$ ipython --no-banner

In [1]: import numpy as np

In [2]: np.set_printoptions(precision=4, suppress=True, linewidth=200)

In [3]: def rnd(a):
   ...:     return np.round(a, 4) + 0
   ...: 

In [4]: K = np.array([[0, 1, 0, 0], [1, 0, 1, 0], [0, 1, 0, 0], [0, 0, 0, 0]])

In [5]: rk = np.linalg.matrix_rank(K)

In [6]: rk
Out[6]: np.int64(2)

In [7]: ns = np.linalg.svd(K)[2][rk:].T

In [8]: [int(np.linalg.matrix_rank(np.delete(K, i, axis=0))) for i in range(4)]
Out[8]: [2, 1, 2, 2]

In [9]: [int(np.linalg.matrix_rank(K[:, :j + 1])) for j in range(4)]
Out[9]: [1, 2, 2, 2]

In [10]: U, sig, VT = np.linalg.svd(K)

In [11]: vecs = VT[:(sig > 1e-8).sum()]

In [12]: rng = np.random.default_rng(615195)

In [13]: x = K[0] + 2 * K[2] + rng.integers(2) * np.eye(4)[3]

In [14]: x
Out[14]: array([0., 3., 0., 1.])

In [15]: rnd(np.diag(vecs.T @ vecs))
Out[15]: array([0.5, 1. , 0.5, 0. ])

In [16]: rnd(vecs.T @ vecs)
Out[16]: 
array([[0.5, 0. , 0.5, 0. ],
       [0. , 1. , 0. , 0. ],
       [0.5, 0. , 0.5, 0. ],
       [0. , 0. , 0. , 0. ]])

In [17]: np.linalg.matrix_rank(np.vstack([K, x]))
Out[17]: np.int64(3)

In [18]: idx = rng.permutation(4)

In [19]: idx
Out[19]: array([1, 3, 0, 2])

In [20]: A2 = K[idx][:, idx]

In [21]: rnd(np.sort(np.abs(np.linalg.eigvals(A2))))
Out[21]: array([0.    , 0.    , 1.4142, 1.4142])

In [22]: A2
Out[22]: 
array([[0, 0, 1, 1],
       [0, 0, 0, 0],
       [1, 0, 0, 0],
       [1, 0, 0, 0]])

In [23]: [round(float(np.linalg.det(K[:i, :i])), 2) + 0 for i in range(1, 5)]
Out[23]: [0.0, -1.0, 0.0, 0.0]

In [24]: np.linalg.cholesky(K)
LinAlgError: Matrix is not positive definite


In [25]: np.all(np.linalg.eigvalsh(K) > 0)
Out[25]: np.False_

In [26]: W = np.array([[2, 5], [0, 1], [0, 6], [1, 8]])

In [27]: beta = np.array([0, 0])

In [28]: H = np.maximum(K @ W + beta, 0)

In [29]: H
Out[29]: 
array([[ 0,  1],
       [ 2, 11],
       [ 0,  1],
       [ 0,  0]])

In [30]: np.linalg.matrix_rank(H)
Out[30]: np.int64(2)

In [31]: (H > 0).mean(axis=0)
Out[31]: array([0.25, 0.75])

In [32]: cent = np.array([[4, -4, 0], [-5, -6, -7]])

In [33]: (H @ cent).round(6).argmax(axis=1)
Out[33]: array([0, 0, 0, 0])

In [34]: W @ cent
Out[34]: 
array([[-17, -38, -35],
       [ -5,  -6,  -7],
       [-30, -36, -42],
       [-36, -52, -56]])

In [35]: W0 = np.load("dump.npy")

In [36]: W0
Out[36]: 
array([[ 1,  2,  3,  0,  0,  0],
       [ 4,  3,  3,  0,  1,  2],
       [ 5,  5,  3,  3,  3,  3],
       [ 8,  7,  4,  6,  3,  5],
       [11,  8,  6,  9,  6,  8],
       [11,  9,  6,  9,  8,  9],
       [11, 12,  9, 12, 11,  9],
       [11, 15, 11, 12, 13,  9],
       [12, 15, 14, 15, 14,  9],
       [13, 16, 14, 16, 17, 11]])

In [37]: idx = rng.permutation(6)

In [38]: A2 = W0[:, idx] * rng.choice([-1, 1], 6)

In [39]: A2
Out[39]: 
array([[  0,   1,   0,   3,   0,   2],
       [  0,   4,  -2,   3,  -1,   3],
       [ -3,   5,  -3,   3,  -3,   5],
       [ -6,   8,  -5,   4,  -3,   7],
       [ -9,  11,  -8,   6,  -6,   8],
       [ -9,  11,  -9,   6,  -8,   9],
       [-12,  11,  -9,   9, -11,  12],
       [-12,  11,  -9,  11, -13,  15],
       [-15,  12,  -9,  14, -14,  15],
       [-16,  13, -11,  14, -17,  16]])

In [40]: U, _, VT = np.linalg.svd(W0.T @ A2)

In [41]: idx
Out[41]: array([3, 0, 5, 2, 4, 1])

In [42]: data = np.load("m.npy")

In [43]: data
Out[43]: 
array([[3., 1., 0., 0., 0.],
       [0., 3., 1., 0., 0.],
       [0., 0., 3., 1., 0.],
       [0., 0., 0., 3., 1.],
       [0., 0., 0., 0., 3.]])

In [44]: U, sig, VT = np.linalg.svd(data, full_matrices=False)

In [45]: rnd(sig / sig[0])
Out[45]: array([1.    , 0.9191, 0.7996, 0.6665, 0.5573])

In [46]: rnd(U.T @ U)
Out[46]: 
array([[1., 0., 0., 0., 0.],
       [0., 1., 0., 0., 0.],
       [0., 0., 1., 0., 0.],
       [0., 0., 0., 1., 0.],
       [0., 0., 0., 0., 1.]])

In [47]: U.shape, sig.shape, VT.shape
Out[47]: ((5, 5), (5,), (5, 5))

In [48]: t3 = np.stack([data, -2 * data, data[::-1]])

In [49]: t3.shape
Out[49]: (3, 5, 5)

In [50]: t3.sum(axis=0)
Out[50]: 
array([[-3., -1.,  0.,  0.,  3.],
       [ 0., -3., -1.,  3.,  1.],
       [ 0.,  0.,  0.,  0.,  0.],
       [ 0.,  3.,  1., -3., -1.],
       [ 3.,  1.,  0.,  0., -3.]])

In [51]: rnd(np.linalg.det(t3))
Out[51]: array([  243., -7776.,   243.])

In [52]: np.linalg.matrix_rank(t3.reshape(3, -1))
Out[52]: np.int64(2)

In [53]: u, r1 = data[2], data[1]

In [54]: u @ r1
Out[54]: np.float64(3.0)

In [55]: u @ u
Out[55]: np.float64(10.0)

In [56]: pr = (u @ r1) / (u @ u) * u

In [57]: rnd(r1 - pr)
Out[57]: array([ 0. ,  3. ,  0.1, -0.3,  0. ])

In [58]: rnd(np.linalg.norm(u + r1) ** 2 + np.linalg.norm(u - r1) ** 2)
Out[58]: np.float64(40.0)

In [59]: np.outer(u, r1)
Out[59]: 
array([[0., 0., 0., 0., 0.],
       [0., 0., 0., 0., 0.],
       [0., 9., 3., 0., 0.],
       [0., 3., 1., 0., 0.],
       [0., 0., 0., 0., 0.]])

In [60]: rnd((r1 - pr) @ u)
Out[60]: np.float64(0.0)

In [61]: A2 = np.linalg.inv(data)

In [62]: rnd(np.linalg.cond(data))
Out[62]: np.float64(1.7944)

In [63]: rnd(A2)
Out[63]: 
array([[ 0.3333, -0.1111,  0.037 , -0.0123,  0.0041],
       [ 0.    ,  0.3333, -0.1111,  0.037 , -0.0123],
       [ 0.    ,  0.    ,  0.3333, -0.1111,  0.037 ],
       [ 0.    ,  0.    ,  0.    ,  0.3333, -0.1111],
       [ 0.    ,  0.    ,  0.    ,  0.    ,  0.3333]])

In [64]: rnd(np.linalg.det(data) * A2)
Out[64]: 
array([[ 81., -27.,   9.,  -3.,   1.],
       [  0.,  81., -27.,   9.,  -3.],
       [  0.,   0.,  81., -27.,   9.],
       [  0.,   0.,   0.,  81., -27.],
       [  0.,   0.,   0.,   0.,  81.]])

In [65]: (np.abs(A2) > 1e-9).astype(int)
Out[65]: 
array([[1, 1, 1, 1, 1],
       [0, 1, 1, 1, 1],
       [0, 0, 1, 1, 1],
       [0, 0, 0, 1, 1],
       [0, 0, 0, 0, 1]])

In [66]: rnd(np.linalg.inv(A2))
Out[66]: 
array([[3., 1., 0., 0., 0.],
       [0., 3., 1., 0., 0.],
       [0., 0., 3., 1., 0.],
       [0., 0., 0., 3., 1.],
       [0., 0., 0., 0., 3.]])
